$ python3 -q
>>> import numpy as np
>>> np.set_printoptions(precision=2, suppress=True, linewidth=200)
>>> K = np.loadtxt("run8.csv", delimiter=",")
>>> print(K)
[[ 0.91 -0.02 -0.05  0.04  0.19 -0.05 -0.02 -0.06 -0.05 -0.08 -0.09  0.12]
 [-0.02  0.88  0.14  0.09  0.03  0.09  0.08  0.15 -0.05 -0.09 -0.18 -0.01]
 [-0.05  0.14  0.7  -0.09  0.16 -0.24 -0.21 -0.21  0.03  0.07  0.01 -0.08]
 [ 0.04  0.09 -0.09  0.92 -0.09 -0.06 -0.06 -0.07  0.06  0.1   0.14 -0.07]
 [ 0.19  0.03  0.16 -0.09  0.58  0.14  0.08  0.13  0.1   0.16  0.25 -0.18]
 [-0.05  0.09 -0.24 -0.06  0.14  0.8  -0.18 -0.14  0.02  0.04 -0.05 -0.1 ]
 [-0.02  0.08 -0.21 -0.06  0.08 -0.18  0.83 -0.09  0.04  0.07 -0.06 -0.18]
 [-0.06  0.15 -0.21 -0.07  0.13 -0.14 -0.09  0.74  0.02  0.03  0.19  0.19]
 [-0.05 -0.05  0.03  0.06  0.1   0.02  0.04  0.02  0.95 -0.08 -0.09  0.09]
 [-0.08 -0.09  0.07  0.1   0.16  0.04  0.07  0.03 -0.08  0.87 -0.14  0.17]
 [-0.09 -0.18  0.01  0.14  0.25 -0.05 -0.06  0.19 -0.09 -0.14  0.46 -0.23]
 [ 0.12 -0.01 -0.08 -0.07 -0.18 -0.1  -0.18  0.19  0.09  0.17 -0.23  0.35]]
>>> print([round(float(x), 2) for x in np.linalg.svd(K, compute_uv=False)[:3]])
[1.0, 1.0, 1.0]
>>> print(np.round(np.linalg.norm(K, 2) / np.linalg.norm(K), 2))
0.33
>>> W = np.array([[1, -3, -2, 3, 0, -2],
...     [-2, -1, 2, 1, 0, 1],
...     [-1, 3, -3, -1, 3, 2],
...     [3, -2, 2, 1, -1, 1],
...     [0, -3, 1, -2, -2, 0],
...     [-1, 3, -1, 1, -2, 0],
...     [3, 0, 3, -1, 2, 3],
...     [-1, -1, -3, -2, -1, 1],
...     [0, 3, -3, -2, -1, 1],
...     [-1, -3, 3, 0, -1, 1],
...     [2, -2, -1, -3, 3, 1],
...     [3, 2, -3, -1, 1, -1]])
>>> b = np.array([3, 2, 0, -1, 2, -3])
>>> H = np.maximum(K @ W + b, 0)
>>> print((H > 0).astype(int))
[[1 0 0 1 1 0]
 [1 1 1 1 1 0]
 [1 1 0 0 1 0]
 [1 0 1 1 1 0]
 [1 0 0 0 1 0]
 [1 1 1 1 0 0]
 [1 1 1 0 1 0]
 [1 0 0 0 1 0]
 [1 1 0 0 1 0]
 [1 0 1 0 1 0]
 [1 0 0 0 1 0]
 [1 1 0 0 1 0]]
>>> W2 = np.array([[6, -6], [1, 3], [-3, -3], [-8, -5], [-8, 4], [-7, 9]])
>>> print(W @ W2)
[[ -1 -42]
 [-34   7]
 [-24  59]
 [  3 -30]
 [ 26 -10]
 [  8   5]
 [-20  13]
 [ 19  27]
 [ 29  33]
 [-17  -7]
 [  6  21]
 [ 36  -3]]
>>> print((H @ W2).round(6).argmax(axis=1))
[0 1 1 0 0 0 0 0 0 0 0 0]
